>>> import numpy as np
>>> np.set_printoptions(precision=2, suppress=True, linewidth=100, sign=" ")
>>> rnd = lambda a: np.round(a, 2) + 0
>>> X = np.load("mat.npy")
>>> X
array([[  4,  18,  17],
       [ 18,   8,   7],
       [ 17,   7,   4]])
>>> f = np.array([4, -2, -2])
>>> M2 = X + np.outer(f, np.eye(3)[2])
>>> np.linalg.matrix_rank(M2 - X)
np.int64(1)
>>> print(M2)
[[  4.  18.  21.]
 [ 18.   8.   5.]
 [ 17.   7.   2.]]
>>> rnd(np.linalg.det(M2) / np.linalg.det(X)), rnd(1 + np.linalg.solve(X, f)[2])
(np.float64(0.98), np.float64(0.98))
>>> vec = np.array([2, -1, 1])
>>> y = X @ vec
>>> print(y)
[  7  35  31]
>>> print(rnd(np.linalg.solve(X.T, X[0])))
[ 1.  0.  0.]
>>> rnd(np.linalg.solve(X, 5 * y))
array([10., -5.,  5.])
>>> rnd(np.linalg.solve(X, y + X[:, 2]))
array([ 2., -1.,  2.])
>>> rnd(np.linalg.solve(X, X[:, 1]))
array([ 0.,  1.,  0.])
>>> vals, evecs = np.linalg.eigh(X)
>>> vec = np.array([0, 1, 3])
>>> vec @ X @ vec
np.int64(86)
>>> rnd(np.linalg.eigvalsh(X[1:, 1:]))
array([-1.28, 13.28])
>>> np.abs(X).sum(axis=1).max(), rnd(np.abs(vals).max())
(np.int64(39), np.float64(33.77))
>>> F = np.load("case0.npy")
>>> F
array([[-5, -4, -1,  2, -4,  0,  5],
       [ 5, -5, -4, -1,  2, -4,  0],
       [ 0,  5, -5, -4, -1,  2, -4],
       [-4,  0,  5, -5, -4, -1,  2],
       [ 2, -4,  0,  5, -5, -4, -1],
       [-1,  2, -4,  0,  5, -5, -4],
       [-4, -1,  2, -4,  0,  5, -5]])
>>> np.linalg.matrix_power(F, 2)
array([[-31,  46,  46, -52,  25,  53, -38],
       [-38, -31,  46,  46, -52,  25,  53],
       [ 53, -38, -31,  46,  46, -52,  25],
       [ 25,  53, -38, -31,  46,  46, -52],
       [-52,  25,  53, -38, -31,  46,  46],
       [ 46, -52,  25,  53, -38, -31,  46],
       [ 46,  46, -52,  25,  53, -38, -31]])
>>> (F - F.T) / 2
array([[ 0. , -4.5, -0.5,  3. , -3. ,  0.5,  4.5],
       [ 4.5,  0. , -4.5, -0.5,  3. , -3. ,  0.5],
       [ 0.5,  4.5,  0. , -4.5, -0.5,  3. , -3. ],
       [-3. ,  0.5,  4.5,  0. , -4.5, -0.5,  3. ],
       [ 3. , -3. ,  0.5,  4.5,  0. , -4.5, -0.5],
       [-0.5,  3. , -3. ,  0.5,  4.5,  0. , -4.5],
       [-4.5, -0.5,  3. , -3. ,  0.5,  4.5,  0. ]])
>>> np.allclose(F @ F.T, F.T @ F)
True
>>> feats = np.loadtxt("run15.csv", delimiter=",")
>>> feats
array([[ 0.,  0.,  0.,  0.,  1.,  0.,  0.,  1.],
       [ 0.,  0.,  0.,  0.,  1.,  1.,  0.,  0.],
       [ 0.,  0.,  0.,  0.,  0.,  0.,  0.,  1.],
       [ 0.,  0.,  0.,  0.,  0.,  0.,  1.,  0.],
       [ 1.,  1.,  0.,  0.,  0.,  0.,  0.,  0.],
       [ 0.,  1.,  0.,  0.,  0.,  0.,  0.,  1.],
       [ 0.,  0.,  0.,  1.,  0.,  0.,  0.,  0.],
       [ 1.,  0.,  1.,  0.,  0.,  1.,  0.,  0.]])
>>> # symmetric
>>> Uu, s, VT = np.linalg.svd(X)
>>> print(np.argmax(s[:-1] / (s[1:] + 1e-6)) + 1)
2
>>> rnd(s)
array([ 33.77,  16.69,   1.08])
>>> M2 = Uu[:, :2] @ np.diag(s[:2]) @ VT[:2]
>>> np.linalg.matrix_rank(X, rtol=0.05)
np.int64(2)
>>> rnd(M2)
array([[  4.01,  17.95,  17.06],
       [ 17.95,   8.52,   6.46],
       [ 17.06,   6.46,   4.55]])
>>> rnd(np.abs(X - M2).max())
np.float64(0.55)
>>> rk = np.linalg.matrix_rank(M2)
>>> rk
np.int64(2)
>>> N = np.linalg.svd(M2)[2][rk:].T
>>> np.allclose(M2 @ N, 0)
True
>>> print(np.linalg.matrix_rank(M2.T @ M2), np.linalg.matrix_rank(M2 @ M2.T))
2 2
>>> rnd(M2 @ N)
array([[ 0.],
       [ 0.],
       [ 0.]])
>>> print(rnd(N @ N.T))
[[ 0.01 -0.05  0.05]
 [-0.05  0.48 -0.5 ]
 [ 0.05 -0.5   0.51]]
>>> [int(np.linalg.matrix_rank(M2[:i])) for i in range(1, len(M2) + 1)]
[1, 2, 2]
>>> [int(np.linalg.matrix_rank(np.delete(M2, i, axis=0))) for i in range(3)]
[2, 2, 2]
>>> [int(np.linalg.matrix_rank(M2[:, :j + 1])) for j in range(3)]
[1, 2, 2]
>>> rnd(np.linalg.norm(feats[4], 1)), rnd(np.linalg.norm(feats[4], np.inf))
(np.float64(2.0), np.float64(1.0))
>>> print(feats[4] @ feats[5])
1.0
>>> print(rnd(np.linalg.norm(feats[4] - feats[5])))
1.41
>>> M = np.load("a.npy")
>>> print(M)
[[  0   2   0  11   6]
 [ 29  12  54   0   0]
 [  0   0   0  35  26]
 [  0   0   0  23  16]
 [ 21  10  40   0   0]
 [  0   0   0  29  21]
 [ 21  10  40   0   0]
 [ 33  13  61   0   0]
 [  9   7  19   0   0]
 [  0   4   0   0   0]
 [  0   2   0  11   6]
 [  5   6  12   0   0]
 [  0   3   0   5   1]
 [  5   6  12   0   0]
 [  0   0   0  23  16]
 [  9   7  19   0   0]
 [  9   7  19   0   0]
 [ 25  11  47   0   0]
 [  0   3   0   5   1]
 [  9   7  19   0   0]
 [ 13   8  26   0   0]
 [ 21  10  40   0   0]
 [ 17   9  33   0   0]
 [  0   2   0  11   6]
 [  0   2   0  11   6]
 [  0   0   0  35  26]
 [  0   0   0  41  31]
 [ 13   8  26   0   0]
 [  0   0   0  53  41]
 [ 13   8  26   0   0]
 [  9   7  19   0   0]
 [  0   2   0  11   6]
 [  0   0   0  53  41]
 [ 17   9  33   0   0]
 [  0   0   0  47  36]
 [ 25  11  47   0   0]
 [  9   7  19   0   0]]
>>> D = np.linalg.norm(M[:, None] - M[None], axis=-1)
>>> rnd(D[:5, :5])
array([[  0.  ,  63.36,  31.3 ,  15.75,  47.56],
       [ 63.36,   0.  ,  76.17,  68.45,  16.25],
       [ 31.3 ,  76.17,   0.  ,  15.62,  63.58],
       [ 15.75,  68.45,  15.62,   0.  ,  54.09],
       [ 47.56,  16.25,  63.58,  54.09,   0.  ]])
>>> np.unravel_index(D.round(6).argmax(), D.shape)
(np.int64(7), np.int64(28))
>>> np.flatnonzero(D[4] < D.mean() / 2)
array([  1,   4,   6,  17,  20,  21,  22,  27,  29,  33,  35])
